>>> import numpy as np
>>> from numpy import linalg as LA
>>> np.set_printoptions(precision=3, suppress=True, linewidth=140)
>>> def rd(a):
...     return np.round(a, 3) + 0
... 
>>> feats = np.loadtxt("layer11.csv", delimiter=",")
>>> feats
array([[-3.572, -0.367,  6.   ,  7.671, -0.937,  3.405,  2.11 ,  3.347, -1.46 ],
       [ 4.082, -0.023, -4.17 , -6.218,  3.562, -2.148, -0.228, -1.693, -1.787],
       [ 4.041, -0.161, -7.71 , -9.447, -1.394, -3.826, -4.181, -4.277,  4.213],
       [-0.069,  0.298,  2.15 ,  1.759,  2.971,  0.723,  1.924,  0.634, -3.113],
       [ 2.238,  0.071, -5.709, -7.008, -3.634, -3.628, -3.905, -2.772,  5.185],
       [ 3.478,  0.326, -3.869, -6.345,  3.891, -2.449,  0.105, -1.985, -2.033]])
>>> rd(LA.norm(feats, 2) / LA.norm(feats))
np.float64(0.921)
>>> LA.cond(feats) > 100
np.False_
>>> LA.matrix_rank(feats, rtol=0.1)
np.int64(2)
>>> left, s, VT = LA.svd(feats)
>>> rd(s)
array([25.4  , 10.613,  0.954,  0.906,  0.416,  0.295])
>>> np.argmax(s[:-1] / (s[1:] + 1e-6)) + 1
np.int64(2)
>>> other = left[:, :2] @ np.diag(s[:2]) @ VT[:2]
>>> LA.matrix_rank(feats, rtol=0.05)
np.int64(2)
>>> rd(np.abs(feats - other).max())
np.float64(0.421)
>>> rd(LA.norm(feats - other) / LA.norm(feats))
np.float64(0.051)
>>> other = np.array([[3, -3],
...     [3, -3],
...     [-2, -5],
...     [-3, 4],
...     [1, -4],
...     [5, -1],
...     [0, 1],
...     [-4, -3],
...     [-3, -3]])
>>> rd(feats @ other)
array([[-39.75 ,   9.293],
       [ 44.126, -18.087],
       [ 39.346,  -5.465],
       [  4.499,  -7.647],
       [ 13.128,   0.606],
       [ 43.87 , -18.403]])
>>> rd(other.T @ feats.T)
array([[-39.75 ,  44.126,  39.346,   4.499,  13.128,  43.87 ],
       [  9.293, -18.087,  -5.465,  -7.647,   0.606, -18.403]])
>>> LA.matrix_rank(feats @ other)
np.int64(2)
>>> rd(np.einsum("ij->j", feats))
array([ 10.198,   0.144, -13.308, -19.588,   4.459,  -7.923,  -4.175,  -6.746,   1.005])
>>> np.vstack([feats, other.T]).shape
(8, 9)
>>> rd(np.einsum("ij,ij->i", feats, feats))
array([137.996,  96.129, 235.15 ,  30.954, 162.904,  96.653])
>>> rd(np.einsum("ik,kj->ji", feats, other))
array([[-39.75 ,  44.126,  39.346,   4.499,  13.128,  43.87 ],
       [  9.293, -18.087,  -5.465,  -7.647,   0.606, -18.403]])
>>> M = np.loadtxt("test4.csv", delimiter=",")
>>> M
array([[  0.4,   0.8,   1.1],
       [  0.3,  -0.4,   0.2],
       [  0.5,   0.6,   0.6],
       [  0.9,  -1.4,  -1.5],
       [  0.9,  -1.1,   0.5],
       [ 30. ,   2. , -10. ],
       [ -0.1,   0.3,   0.2],
       [ -0.3,   1.2,  -0.2],
       [ -0.4,   1.2,  -1. ],
       [  0.1,   1.3,   0.3],
       [  0.6,  -2. ,   0.8],
       [  0.3,   2. ,   1.1],
       [  0.3,  -1. ,   0.5],
       [  0.4,   0.4,  -0.5],
       [  0.7,  -1. ,   0.8],
       [ -1.4,   0.1,   0.6],
       [ -0.6,   1.6,   1.2],
       [ -0.3,  -0.6,  -0.4],
       [  0.4,  -0.4,  -0.8],
       [ -0.3,   0.1,   1.4],
       [ -1.4,   0.3,   0.5],
       [  0.1,  -0.5,  -0.2]])
>>> rng = np.random.default_rng(88)
>>> idx = rng.permutation(3)
>>> other = M[:, idx] * rng.choice([-1, 1], 3)
>>> other
array([[  0.8,   1.1,   0.4],
       [ -0.4,   0.2,   0.3],
       [  0.6,   0.6,   0.5],
       [ -1.4,  -1.5,   0.9],
       [ -1.1,   0.5,   0.9],
       [  2. , -10. ,  30. ],
       [  0.3,   0.2,  -0.1],
       [  1.2,  -0.2,  -0.3],
       [  1.2,  -1. ,  -0.4],
       [  1.3,   0.3,   0.1],
       [ -2. ,   0.8,   0.6],
       [  2. ,   1.1,   0.3],
       [ -1. ,   0.5,   0.3],
       [  0.4,  -0.5,   0.4],
       [ -1. ,   0.8,   0.7],
       [  0.1,   0.6,  -1.4],
       [  1.6,   1.2,  -0.6],
       [ -0.6,  -0.4,  -0.3],
       [ -0.4,  -0.8,   0.4],
       [  0.1,   1.4,  -0.3],
       [  0.3,   0.5,  -1.4],
       [ -0.5,  -0.2,   0.1]])
>>> left, _, VT = LA.svd(M.T @ other)
>>> rd(left @ VT)
array([[0., 0., 1.],
       [1., 0., 0.],
       [0., 1., 0.]])
>>> idx
array([1, 2, 0])
